% python3 -q
>>> import numpy as np
>>> import numpy.linalg as la
>>> np.set_printoptions(precision=3, suppress=True, linewidth=100)
>>> basis = 10 * np.array([[-2.3, 0.0, 0.2, 0.6, 0.2, -1.5, -0.8, 0.3, -0.1, -2.2, -1.7, -0.1, 2.7, -0.5],
...     [-0.3, 0.6, 0.2, 0.6, -1.2, -0.5, -0.4, 0.5, 0.7, -1.6, 1.5, 0.2, 1.3, -2.3]])
>>> rng = np.random.default_rng(42935)
>>> lab = rng.integers(0, 2, 46)
>>> m1 = basis[lab] + rng.normal(size=(46, 14))
>>> m1
array([[-21.507,   0.786,   2.603,   6.112,   1.995, -15.526,  -7.775,   5.214,  -1.001, -21.926,
        -15.516,  -1.257,  26.922,  -5.305],
       [ -3.47 ,   4.814,   3.517,   7.803, -12.248,  -4.268,  -3.23 ,   5.644,   6.443, -15.135,
         14.975,   3.681,  11.996, -23.55 ],
       [-24.12 ,  -1.077,   3.091,   6.984,   1.756, -14.245,  -7.596,   4.941,  -0.426, -22.131,
        -15.093,  -1.476,  26.398,  -4.62 ],
       [ -2.747,   3.365,   1.03 ,   6.395, -12.327,  -4.704,  -4.757,   5.441,   7.287, -14.912,
         14.487,   2.244,  13.889, -23.739],
       [ -4.894,   4.858,   0.103,   4.842, -12.262,  -6.449,  -4.459,   3.798,   9.141, -15.876,
         14.733,   1.638,  13.015, -22.71 ],
       [-22.619,   0.031,   4.198,   6.975,   4.847, -15.087,  -6.766,   2.692,   0.693, -22.493,
        -18.641,  -1.661,  27.944,  -5.531],
       [-23.618,   1.004,   2.328,   5.868,   0.092, -16.75 ,  -6.315,   3.905,  -0.846, -22.119,
        -16.755,  -1.303,  27.199,  -6.069],
       [-22.794,  -0.128,   1.739,   7.359,  -0.396, -13.284,  -8.996,   2.824,  -0.106, -24.178,
        -17.635,  -0.653,  27.325,  -5.379],
       [ -3.263,   7.121,   1.907,   4.909, -11.086,  -5.861,  -3.127,   4.572,   7.517, -15.67 ,
         14.098,   2.882,  13.455, -24.007],
       [-23.315,   1.814,   3.486,   6.924,   2.47 , -12.473,  -8.282,   2.405,  -1.224, -22.615,
        -17.871,  -1.942,  27.298,  -5.467],
       [ -2.914,   5.993,   1.907,   6.291, -13.035,  -4.486,  -4.918,   5.489,   6.831, -17.545,
         16.532,   2.924,  12.125, -22.837],
       [ -2.6  ,   5.816,   2.521,   6.087, -11.752,  -4.669,  -5.257,   6.272,   5.824, -15.672,
         14.805,   2.409,  11.304, -24.705],
       [-23.006,   0.598,   1.537,   7.592,   0.151, -13.646,  -8.578,   0.929,  -1.938, -21.452,
        -16.183,  -2.345,  28.029,  -3.807],
       [-21.702,  -2.015,   4.353,   5.757,   0.933, -14.883,  -6.183,   2.728,  -1.871, -22.107,
        -15.858,  -0.503,  29.055,  -6.289],
       [-22.679,  -0.82 ,   0.551,   6.116,   3.626, -15.585,  -8.279,   1.952,  -0.633, -21.188,
        -17.138,  -2.232,  25.865,  -4.202],
       [ -4.199,   6.825,   2.678,   7.797, -13.15 ,  -6.183,  -2.428,   4.587,   5.542, -15.188,
         15.596,   2.123,  13.883, -22.534],
       [-24.305,   0.703,   4.043,   5.297,   3.662, -15.316,  -7.585,   1.825,   0.152, -21.113,
        -18.413,   0.837,  26.635,  -5.112],
       [-23.518,   0.293,   1.67 ,   5.467,   3.28 , -15.174,  -8.731,   1.586,  -2.888, -22.373,
        -17.025,  -1.28 ,  27.667,  -4.09 ],
       [-23.366,   0.288,   1.893,   5.184,   0.783, -17.375,  -8.069,   3.721,  -1.304, -23.902,
        -16.733,  -0.976,  26.218,  -5.254],
       [ -2.669,   6.339,   2.228,   7.234, -12.212,  -4.679,  -2.893,   5.66 ,   5.33 , -15.969,
         14.056,   1.819,  14.031, -22.511],
       [-22.744,   0.541,   2.363,   6.632,   2.378, -14.869,  -8.485,   3.953,   0.189, -22.071,
        -16.087,  -0.642,  26.316,  -6.869],
       [-23.363,  -0.212,   1.284,   6.447,   3.855, -14.725,  -7.023,   4.009,   0.371, -22.639,
        -16.927,  -1.247,  28.472,  -5.115],
       [ -4.251,   5.54 ,   1.415,   5.683, -12.528,  -7.286,  -3.616,   5.598,   6.976, -14.643,
         14.055,   1.49 ,  12.894, -22.585],
       [ -3.602,   5.695,   3.912,   5.953, -11.953,  -4.787,  -3.714,   6.101,   7.752, -17.16 ,
         14.962,   1.104,  12.008, -22.588],
       [-21.928,  -0.341,   2.369,   6.548,   3.72 , -14.483,  -7.574,   0.996,  -2.16 , -21.15 ,
        -14.945,  -1.09 ,  26.222,  -3.635],
       [-23.028,  -0.157,   1.413,   6.614,   0.032, -14.249,  -7.93 ,   1.928,  -1.971, -21.471,
        -17.888,  -1.195,  27.248,  -4.929],
       [-22.703,  -1.414,   2.915,   7.093,   1.493, -15.765,  -8.588,   1.487,  -1.979, -23.349,
        -15.102,  -1.54 ,  28.493,  -5.724],
       [-21.225,  -2.138,   0.379,   4.055,   2.141, -15.279,  -9.114,   2.563,  -0.908, -22.134,
        -16.413,  -1.618,  25.13 ,  -6.416],
       [ -2.485,   6.471,   3.717,   5.723, -10.512,  -6.649,  -4.433,   3.889,   7.712, -17.304,
         15.943,   1.95 ,  14.511, -22.454],
       [ -3.166,   5.747,   0.593,   5.472, -12.185,  -3.839,  -4.543,   4.641,   6.7  , -17.023,
         13.597,   1.582,  12.026, -23.308],
       [-23.805,   1.079,   2.108,   5.435,   0.295, -14.907,  -9.187,   4.186,  -0.161, -20.696,
        -18.068,  -0.615,  26.187,  -4.366],
       [ -3.304,   7.246,   2.579,   7.008, -12.268,  -5.644,  -3.225,   4.918,   6.068, -16.946,
         15.799,   0.412,  11.111, -21.478],
       [ -2.117,   5.755,   1.007,   6.238, -11.83 ,  -3.541,  -5.413,   3.819,   5.874, -15.368,
         15.593,   1.822,  13.086, -24.831],
       [ -4.384,   5.616,   1.059,   6.528, -12.374,  -6.068,  -4.582,   4.821,   6.073, -16.168,
         13.458,   1.34 ,  12.742, -23.548],
       [-23.593,   1.023,   2.334,   4.452,   3.812, -15.109,  -7.592,   1.353,  -2.068, -22.312,
        -17.349,  -1.015,  28.765,  -5.7  ],
       [ -4.368,   5.66 ,   2.858,   7.85 , -11.778,  -4.611,  -6.341,   3.661,   6.842, -14.884,
         14.645,   3.012,  12.301, -22.915],
       [-22.475,   0.744,   2.861,   6.593,   1.775, -16.282,  -7.999,   1.321,  -0.992, -22.002,
        -16.876,  -2.128,  28.209,  -6.532],
       [-21.331,  -0.766,   1.561,   6.064,   4.594, -16.47 ,  -7.266,   2.358,  -0.64 , -22.657,
        -17.82 ,  -0.859,  28.359,  -4.249],
       [ -3.274,   5.967,   3.109,   4.566, -13.181,  -5.374,  -5.825,   4.104,   7.736, -13.67 ,
         13.696,   1.813,  13.739, -21.658],
       [-22.248,   0.993,   2.399,   5.352,   2.253, -13.936,  -8.43 ,   3.24 ,  -1.402, -22.312,
        -17.421,  -0.791,  28.248,  -5.185],
       [-22.81 ,   0.117,   1.869,   5.037,   0.263, -14.239,  -8.922,   2.714,  -1.673, -21.853,
        -16.492,  -2.492,  28.04 ,  -4.439],
       [-21.392,  -0.582,   1.917,   6.518,   1.095, -15.169,  -8.835,   3.946,  -0.442, -22.194,
        -17.491,  -1.116,  26.788,  -3.645],
       [-22.581,  -0.61 ,   1.489,   5.987,   0.485, -16.819,  -7.25 ,   2.71 ,  -1.761, -21.26 ,
        -17.382,  -1.157,  27.563,  -3.838],
       [ -3.651,   6.275,   0.536,   6.006, -12.165,  -5.88 ,  -4.185,   4.519,   6.039, -16.856,
         14.195,   0.141,  12.999, -24.345],
       [-22.906,  -0.605,   2.702,   5.853,   1.529, -15.947,  -7.341,   3.406,  -0.924, -22.171,
        -15.53 ,  -1.11 ,  26.617,  -5.586],
       [-24.125,  -0.755,   1.276,   5.576,   2.355, -14.854,  -8.584,  -0.466,  -1.449, -20.42 ,
        -17.655,  -1.177,  28.133,  -3.658]])
>>> basis = m1[[3, 19]].astype(float)
>>> for _ in range(5):
...     lab = la.norm(m1[:, None] - basis, axis=-1).argmin(axis=1)
...     basis = np.array([m1[lab == j].mean(axis=0) for j in range(2)])
... 
>>> lab
array([1, 0, 1, 0, 0, 1, 1, 1, 0, 1, 0, 0, 1, 1, 1, 0, 1, 1, 1, 0, 1, 1, 0, 0, 1, 1, 1, 1, 0, 0, 1,
       0, 0, 0, 1, 0, 1, 1, 0, 1, 1, 1, 1, 0, 1, 1])
>>> np.abs(basis[1] - basis[0]).argmax()
np.int64(10)
>>> K = np.loadtxt("mat.csv", delimiter=",")
>>> K
array([[-2.4  , -0.5  , -1.1  ,  3.864,  1.3  ,  0.3  , -2.   ,  1.4  , -1.1  , -1.7  , -0.3  ,
        -0.8  ],
       [ 1.   ,  0.1  , -0.8  , -0.021,  0.   , -2.   ,  0.6  , -0.7  ,  0.8  ,  0.9  ,  1.1  ,
        -1.1  ],
       [-1.2  , -1.5  ,  0.4  , -1.503, -0.5  ,  0.9  ,  1.   , -2.2  ,  0.6  ,  1.1  , -0.9  ,
         0.8  ],
       [-0.7  , -0.9  , -0.6  , -6.282, -2.1  ,  0.4  ,  1.4  ,  0.4  ,  0.7  ,  1.8  ,  1.4  ,
        -0.5  ],
       [ 0.2  ,  0.6  , -0.8  , -4.495, -1.5  ,  0.2  ,  1.1  ,  1.1  ,  0.   , -0.2  ,  0.1  ,
        -1.9  ],
       [-0.4  ,  1.3  ,  1.   ,  4.878,  1.6  ,  1.8  ,  0.2  , -0.2  , -0.6  , -0.4  , -0.6  ,
        -1.   ],
       [ 1.2  , -1.8  ,  0.2  , -6.178, -2.1  ,  0.8  , -1.2  ,  0.7  ,  0.3  , -0.7  , -0.1  ,
        -1.5  ],
       [-0.6  , -0.3  ,  0.2  ,  1.222,  0.4  ,  0.3  , -1.   ,  2.1  ,  0.7  ,  0.7  ,  0.2  ,
         1.7  ],
       [ 1.6  , -0.2  , -0.1  ,  1.78 ,  0.6  ,  0.5  , -2.4  ,  0.5  , -0.2  ,  0.7  , -0.2  ,
         0.1  ],
       [ 0.1  , -0.6  ,  1.6  , -0.014,  0.   ,  0.1  ,  0.7  ,  1.5  , -1.3  ,  2.6  , -0.3  ,
         1.6  ],
       [ 0.6  , -0.3  , -0.5  ,  0.574,  0.2  ,  0.4  ,  0.2  ,  1.3  , -0.5  , -0.3  , -0.6  ,
         0.4  ],
       [ 0.3  ,  1.7  ,  1.   , -1.838, -0.6  , -0.1  , -1.   , -1.7  , -0.5  ,  0.8  , -0.6  ,
         0.8  ],
       [ 1.8  ,  2.4  , -0.9  ,  0.584,  0.2  ,  1.1  ,  0.2  , -2.9  , -0.9  ,  0.3  , -0.9  ,
        -1.1  ],
       [ 0.8  ,  1.8  ,  1.1  ,  0.028,  0.   ,  0.   ,  0.8  ,  0.4  , -0.4  , -1.1  ,  0.4  ,
         0.2  ],
       [-0.3  , -0.1  ,  0.   ,  2.718,  0.9  ,  0.1  , -0.1  , -0.6  , -0.6  ,  0.8  ,  1.1  ,
        -0.4  ],
       [-0.6  ,  0.5  ,  0.7  , -2.945, -1.   , -0.8  ,  0.8  , -1.1  ,  0.3  , -1.1  , -1.2  ,
        -0.1  ],
       [ 0.6  , -0.2  , -0.4  ,  4.474,  1.5  ,  0.4  , -1.8  ,  1.3  , -1.9  ,  0.2  , -1.6  ,
         1.2  ],
       [-0.2  ,  0.   ,  0.5  , -2.942, -1.   ,  1.   ,  1.1  , -0.3  , -1.2  , -0.4  , -0.8  ,
        -0.4  ],
       [-0.5  ,  0.4  ,  0.7  ,  8.091,  2.7  , -0.2  , -1.8  ,  0.5  ,  0.7  ,  2.7  , -1.9  ,
        -0.6  ],
       [-0.5  ,  0.5  ,  1.1  ,  0.319,  0.1  ,  0.7  , -0.7  ,  0.1  , -1.8  ,  0.9  , -0.5  ,
        -1.6  ],
       [-0.4  ,  0.2  , -2.5  , -0.965, -0.3  ,  0.1  , -1.6  ,  0.8  , -1.2  , -1.8  ,  0.   ,
         0.4  ],
       [ 1.5  , -1.3  ,  0.5  ,  3.326,  1.1  ,  0.9  , -0.3  ,  0.7  , -0.6  ,  1.1  , -1.5  ,
        -1.9  ],
       [ 1.4  ,  0.8  ,  0.7  , -0.024,  0.   ,  0.1  ,  0.4  ,  0.1  ,  0.9  ,  1.   , -0.3  ,
         0.6  ],
       [ 0.2  , -1.4  , -0.8  ,  1.257,  0.4  , -0.5  , -1.5  , -0.9  , -0.6  , -0.1  , -0.6  ,
         1.1  ],
       [ 0.1  ,  0.1  ,  0.5  , -1.205, -0.4  ,  0.   , -0.3  ,  0.5  ,  0.1  ,  0.9  ,  2.4  ,
        -0.6  ],
       [-0.5  , -0.4  ,  0.2  ,  3.026,  1.   ,  0.1  , -1.5  , -1.   , -0.3  ,  0.8  ,  0.3  ,
        -0.4  ],
       [-0.5  ,  0.   , -1.   ,  1.366,  0.5  ,  1.8  ,  1.9  , -0.4  , -0.7  ,  0.1  ,  0.4  ,
         0.4  ],
       [ 0.5  , -1.4  ,  0.9  ,  2.394,  0.8  , -1.   , -0.7  , -1.4  ,  1.7  , -1.   ,  0.3  ,
        -0.9  ],
       [ 0.3  ,  0.9  ,  1.4  ,  1.247,  0.4  ,  1.8  , -0.2  , -1.5  , -0.4  ,  1.8  , -1.1  ,
        -0.3  ],
       [ 0.3  , -0.3  , -1.   ,  3.152,  1.1  ,  0.2  , -0.2  , -0.2  , -0.6  ,  0.   , -1.5  ,
        -1.2  ],
       [ 1.6  ,  1.4  ,  0.4  ,  6.061,  2.   , -0.5  ,  0.9  ,  0.8  ,  0.5  ,  0.   ,  0.6  ,
        -2.2  ],
       [-1.6  , -0.3  ,  0.1  , -3.013, -1.   ,  1.6  ,  0.7  ,  0.1  ,  1.3  , -0.2  , -1.2  ,
        -0.7  ],
       [-1.5  ,  0.3  ,  1.1  ,  3.234,  1.1  , -1.   ,  0.9  ,  0.9  ,  0.2  ,  1.3  , -0.2  ,
         0.5  ],
       [-1.7  ,  0.9  ,  1.1  , -2.766, -0.9  ,  1.1  , -1.7  ,  1.5  , -1.3  , -0.7  , -1.8  ,
        -0.6  ]])
>>> other = np.c_[K[:, :2] @ np.array([[3, 1], [1, 3]]), np.array([-1, 0, -3, -2, 5, 3, -3, -4, -3, -1, 3, 4, -1, 2, 4, 3, -3, 4, 4, -2, -4, 3, 0, -1, 2, 1, -1, 1, 4, -1, 0, -1, 3, 2])]
>>> other.round(3) + 0
array([[-7.7, -3.9, -1. ],
       [ 3.1,  1.3,  0. ],
       [-5.1, -5.7, -3. ],
       [-3. , -3.4, -2. ],
       [ 1.2,  2. ,  5. ],
       [ 0.1,  3.5,  3. ],
       [ 1.8, -4.2, -3. ],
       [-2.1, -1.5, -4. ],
       [ 4.6,  1. , -3. ],
       [-0.3, -1.7, -1. ],
       [ 1.5, -0.3,  3. ],
       [ 2.6,  5.4,  4. ],
       [ 7.8,  9. , -1. ],
       [ 4.2,  6.2,  2. ],
       [-1. , -0.6,  4. ],
       [-1.3,  0.9,  3. ],
       [ 1.6,  0. , -3. ],
       [-0.6, -0.2,  4. ],
       [-1.1,  0.7,  4. ],
       [-1. ,  1. , -2. ],
       [-1. ,  0.2, -4. ],
       [ 3.2, -2.4,  3. ],
       [ 5. ,  3.8,  0. ],
       [-0.8, -4. , -1. ],
       [ 0.4,  0.4,  2. ],
       [-1.9, -1.7,  1. ],
       [-1.5, -0.5, -1. ],
       [ 0.1, -3.7,  1. ],
       [ 1.8,  3. ,  4. ],
       [ 0.6, -0.6, -1. ],
       [ 6.2,  5.8,  0. ],
       [-5.1, -2.5, -1. ],
       [-4.2, -0.6,  3. ],
       [-4.2,  1. ,  2. ]])
>>> np.round(la.norm(other - K @ la.lstsq(K, other)[0], axis=0), 3) + 0
array([ 0.   ,  0.   , 11.982])
>>> la.matrix_rank(np.c_[K, other])
np.int64(13)
>>> la.norm(la.qr(K)[0].T @ other, axis=0) ** 2 / ((other ** 2).sum(axis=0) + 1e-12)
array([1.   , 1.   , 0.419])
